In [1]: import numpy as np

In [2]: from numpy import linalg as LA

In [3]: np.set_printoptions(suppress=True, linewidth=200)

In [4]: m1 = np.load("out2.npy")

In [5]: m1
Out[5]: 
array([[0.5 , 0.  , 0.17, 0.33],
       [0.29, 0.43, 0.14, 0.14],
       [0.33, 0.  , 0.17, 0.5 ],
       [0.14, 0.43, 0.29, 0.14]])

In [6]: other = np.inv(m1)
AttributeError: module 'numpy' has no attribute 'inv'


In [7]: other = LA.inv(m1)

In [8]: round(float(LA.det(m1) * LA.det(other)), 2)
Out[8]: 1.0

In [9]: np.round(m1 @ other, 2) + 0
Out[9]: 
array([[1., 0., 0., 0.],
       [0., 1., 0., 0.],
       [0., 0., 1., 0.],
       [0., 0., 0., 1.]])

In [10]: np.allclose(other, m1.T)
Out[10]: False

In [11]: round(float(LA.cond(m1)), 2)
Out[11]: 10.16

In [12]: (np.abs(other) > 1e-9).astype(int)
Out[12]: 
array([[1, 1, 1, 1],
       [1, 1, 1, 1],
       [1, 1, 1, 1],
       [1, 1, 1, 1]])

In [13]: round(LA.slogdet(m1)[0], 2)
Out[13]: np.float64(-1.0)

In [14]: Q, Rm = LA.qr(m1)

In [15]: np.round(Q @ Rm, 2) + 0
Out[15]: 
array([[0.5 , 0.  , 0.17, 0.33],
       [0.29, 0.43, 0.14, 0.14],
       [0.33, 0.  , 0.17, 0.5 ],
       [0.14, 0.43, 0.29, 0.14]])

In [16]: np.round(Q.T @ Q, 2) + 0
Out[16]: 
array([[1., 0., 0., 0.],
       [0., 1., 0., 0.],
       [0., 0., 1., 0.],
       [0., 0., 0., 1.]])

In [17]: np.trace(Q @ Q.T)
Out[17]: np.float64(4.0)

In [18]: rng = np.random.default_rng(17115)

In [19]: idx = rng.permutation(4)

In [20]: idx
Out[20]: array([1, 2, 3, 0])

In [21]: other = m1[idx][:, idx]

In [22]: other
Out[22]: 
array([[0.43, 0.14, 0.14, 0.29],
       [0.  , 0.17, 0.5 , 0.33],
       [0.43, 0.29, 0.14, 0.14],
       [0.  , 0.17, 0.33, 0.5 ]])

In [23]: round(LA.det(other), 2), round(LA.det(m1[idx]), 2)
Out[23]: (np.float64(-0.01), np.float64(0.01))

In [24]: m1 @ np.ones(4)
Out[24]: array([1., 1., 1., 1.])

In [25]: m1.sum(axis=1)
Out[25]: array([1., 1., 1., 1.])

In [26]: np.round(np.sort(np.abs(LA.eigvals(m1)))[::-1], 2)
Out[26]: array([1.  , 0.24, 0.24, 0.19])

In [27]: p = np.eye(4)[1]

In [28]: for _ in range(3):
    ...:     p = p @ m1
    ...:     print(p.round(2))
    ...: 
[0.29 0.43 0.14 0.14]
[0.34 0.25 0.17 0.25]
[0.33 0.21 0.19 0.27]

In [29]: Q, _ = LA.qr(np.array([[0.0, 0.4, -0.5], [1.2, 0.1, -0.8], [0.2, 1.1, -1.4]]))

In [30]: W0 = Q[:, :3]

In [31]: W0.round(2)
Out[31]: 
array([[ 0.  ,  0.35, -0.94],
       [-0.99, -0.15, -0.06],
       [-0.16,  0.92,  0.35]])

In [32]: U, sigma, vt = LA.svd(W0, full_matrices=False)

In [33]: np.round(sigma / sigma[0], 2)
Out[33]: array([1., 1., 1.])

In [34]: np.allclose(U * sigma @ vt, W0)
Out[34]: True

In [35]: U.shape, sigma.shape, vt.shape
Out[35]: ((3, 3), (3,), (3, 3))

In [36]: np.round(U.T @ U, 2) + 0
Out[36]: 
array([[1., 0., 0.],
       [0., 1., 0.],
       [0., 0., 1.]])

In [37]: np.round(U.T @ W0 @ vt.T, 2) + 0
Out[37]: 
array([[1., 0., 0.],
       [0., 1., 0.],
       [0., 0., 1.]])

In [38]: x0 = np.array([0, -1, 1])

In [39]: h = np.maximum(W0 @ x0, 0)

In [40]: np.round(W0 * (h > 1e-9)[:, None], 2)
Out[40]: 
array([[ 0.  ,  0.  , -0.  ],
       [-0.99, -0.15, -0.06],
       [-0.  ,  0.  ,  0.  ]])

In [41]: Q, evecs = LA.qr(W0[:, :2])[0], LA.qr(W0[:, 2:])[0]

In [42]: sigma = LA.svd(Q.T @ evecs, compute_uv=False)

In [43]: (sigma > 0.9).sum()
Out[43]: np.int64(0)

In [44]: round(LA.norm(Q @ Q.T - evecs @ evecs.T, 2), 2)
Out[44]: np.float64(1.0)

In [45]: K = np.load("dump.npy")

In [46]: K.round(2)
Out[46]: 
array([[ 0.58, -0.42, -0.7 ],
       [-0.42,  0.58, -0.7 ],
       [-0.7 , -0.7 , -0.16]])

In [47]: round(float(LA.eigvalsh(K).min()), 2)
Out[47]: -1.0

In [48]: Q, Rm = LA.qr(K)

In [49]: np.round(Q @ Rm, 2)
Out[49]: 
array([[ 0.58, -0.42, -0.7 ],
       [-0.42,  0.58, -0.7 ],
       [-0.7 , -0.7 , -0.16]])

In [50]: Q.shape, Rm.shape
Out[50]: ((3, 3), (3, 3))

In [51]: Rm.round(2) + 0
Out[51]: 
array([[-1.,  0.,  0.],
       [ 0., -1.,  0.],
       [ 0.,  0., -1.]])

In [52]: round(float(abs(Rm[0, 0])), 2), np.round(LA.norm(K[:, 0]), 2)
Out[52]: (1.0, np.float64(1.0))

In [53]: round(np.trace(Q @ Q.T), 2)
Out[53]: np.float64(3.0)

In [54]: J = np.load("w.npy")

In [55]: J
Out[55]: 
array([[ 0,  2,  0],
       [ 3, -1,  6]])

In [56]: other = np.array([[0, -2], [1, -3]])

In [57]: Z = np.kron(other, J)

In [58]: np.round(LA.norm(Z, 2), 2), np.round(LA.norm(other, 2) * LA.norm(J, 2), 2)
Out[58]: (np.float64(25.14), np.float64(25.14))

In [59]: LA.matrix_rank(Z)
Out[59]: np.int64(4)

In [60]: other = J / LA.norm(J, axis=1, keepdims=True)

In [61]: cov = other @ other.T

In [62]: (cov - 2 * np.eye(2)).round(6).argmax(axis=1)
Out[62]: array([1, 0])

In [63]: cov.round(2)
Out[63]: 
array([[ 1.  , -0.15],
       [-0.15,  1.  ]])

In [64]: cov = J.T @ J

In [65]: np.allclose(cov, cov.T)
Out[65]: True

In [66]: LA.matrix_rank(cov)
Out[66]: np.int64(2)

In [67]: np.round(LA.svd(J, compute_uv=False) ** 2, 2)
Out[67]: array([46.1,  3.9])

In [68]: cov
Out[68]: 
array([[ 9, -3, 18],
       [-3,  5, -6],
       [18, -6, 36]])

In [69]: np.trace(cov), (J ** 2).sum()
Out[69]: (np.int64(50), np.int64(50))

In [70]: np.round(LA.eigvalsh(cov)[::-1], 2) + 0
Out[70]: array([46.1,  3.9,  0. ])

In [71]: (J @ J.T).shape
Out[71]: (2, 2)

In [72]: E = np.load("m.npy")

In [73]: E
Out[73]: 
array([[ -2,   3,  -3,   0],
       [  3,   0,   0,  -1],
       [ -1,   3,   3,  -3],
       [-11,   3,  -3,   3]])

In [74]: Q, evecs = LA.qr(K[:, :2])[0], LA.qr(K[:, 2:])[0]

In [75]: sigma = LA.svd(Q.T @ evecs, compute_uv=False)

In [76]: (sigma > 0.9).sum()
Out[76]: np.int64(0)

In [77]: round(LA.norm(Q @ Q.T - evecs @ evecs.T, 2), 2)
Out[77]: np.float64(1.0)

In [78]: sigma.round(2) + 0
Out[78]: array([0.])

In [79]: U, sigma, vt = LA.svd(E)

In [80]: evecs = vt[:(sigma > 1e-8).sum()]

In [81]: x0 = E[2] + 3 * E[1] + rng.integers(2) * np.eye(4)[0]

In [82]: x0
Out[82]: array([ 8.,  3.,  3., -6.])

In [83]: np.round(np.diag(evecs.T @ evecs), 2)
Out[83]: array([0.94, 0.75, 0.89, 0.43])

In [84]: np.allclose(evecs.T @ evecs @ x0, x0)
Out[84]: True

In [85]: round(LA.norm(x0 - evecs.T @ evecs @ x0), 2)
Out[85]: np.float64(0.0)

In [86]: np.argsort(-LA.norm(E, axis=0).round(6), kind="stable")[:3]
Out[86]: array([0, 1, 2])

In [87]: np.round(LA.norm(E, 2) / LA.norm(E), 2)
Out[87]: np.float64(0.9)

In [88]: LA.matrix_rank(E, rtol=0.1)
Out[88]: np.int64(3)

In [89]: [round(float(x), 2) for x in LA.svd(E, compute_uv=False)[:3]]
Out[89]: [12.96, 5.3, 3.45]

In [90]: u = np.array([1, 1, -2])

In [91]: np.convolve(E[0], u)
Out[91]: array([-2,  1,  4, -9,  6,  0])

In [92]: np.polyval(u, E[0])
Out[92]: array([ 0, 10,  4, -2])

In [93]: idx = rng.permutation(4)

In [94]: other = m1[:, idx] * rng.choice([-1, 1], 4)

In [95]: other
Out[95]: 
array([[-0.17, -0.5 ,  0.  , -0.33],
       [-0.14, -0.29,  0.43, -0.14],
       [-0.17, -0.33,  0.  , -0.5 ],
       [-0.29, -0.14,  0.43, -0.14]])

In [96]: U, _, vt = LA.svd(m1.T @ other)

In [97]: np.round(U @ vt, 2) + 0
Out[97]: 
array([[ 0., -1.,  0.,  0.],
       [ 0.,  0.,  1.,  0.],
       [-1.,  0.,  0.,  0.],
       [ 0.,  0.,  0., -1.]])

In [98]: np.round(LA.lstsq(m1, other)[0], 2) + 0
Out[98]: 
array([[ 0., -1.,  0.,  0.],
       [ 0.,  0.,  1.,  0.],
       [-1.,  0.,  0.,  0.],
       [ 0.,  0.,  0., -1.]])

In [99]: idx
Out[99]: array([2, 0, 1, 3])

In [100]: F = np.loadtxt("mat.csv", delimiter=",")

In [101]: F
Out[101]: 
array([[-2.,  1.,  1.,  1.],
       [ 1., -2.,  1.,  1.],
       [ 1.,  1., -2.,  1.],
       [ 1.,  1.,  1., -2.]])

In [102]: np.allclose(F @ F.T, F.T @ F)
Out[102]: True

In [103]: round(np.abs(LA.eigvals(F)).max(), 2)
Out[103]: np.float64(3.0)

In [104]: (F - F.T) / 2
Out[104]: 
array([[0., 0., 0., 0.],
       [0., 0., 0., 0.],
       [0., 0., 0., 0.],
       [0., 0., 0., 0.]])

In [105]: np.round(np.sort(np.abs(LA.eigvals(F))), 2)
Out[105]: array([1., 3., 3., 3.])

In [106]: np.allclose(F, F.T)
Out[106]: True

In [107]: ev, evecs = LA.eigh(F)

In [108]: x0 = np.array([5, 0, 4, 1])

In [109]: np.round(LA.eigvalsh(F[1:, 1:]), 2) + 0
Out[109]: array([-3., -3.,  0.])

In [110]: np.round(evecs * np.abs(ev) @ evecs.T, 2)
Out[110]: 
array([[ 2.5, -0.5, -0.5, -0.5],
       [-0.5,  2.5, -0.5, -0.5],
       [-0.5, -0.5,  2.5, -0.5],
       [-0.5, -0.5, -0.5,  2.5]])
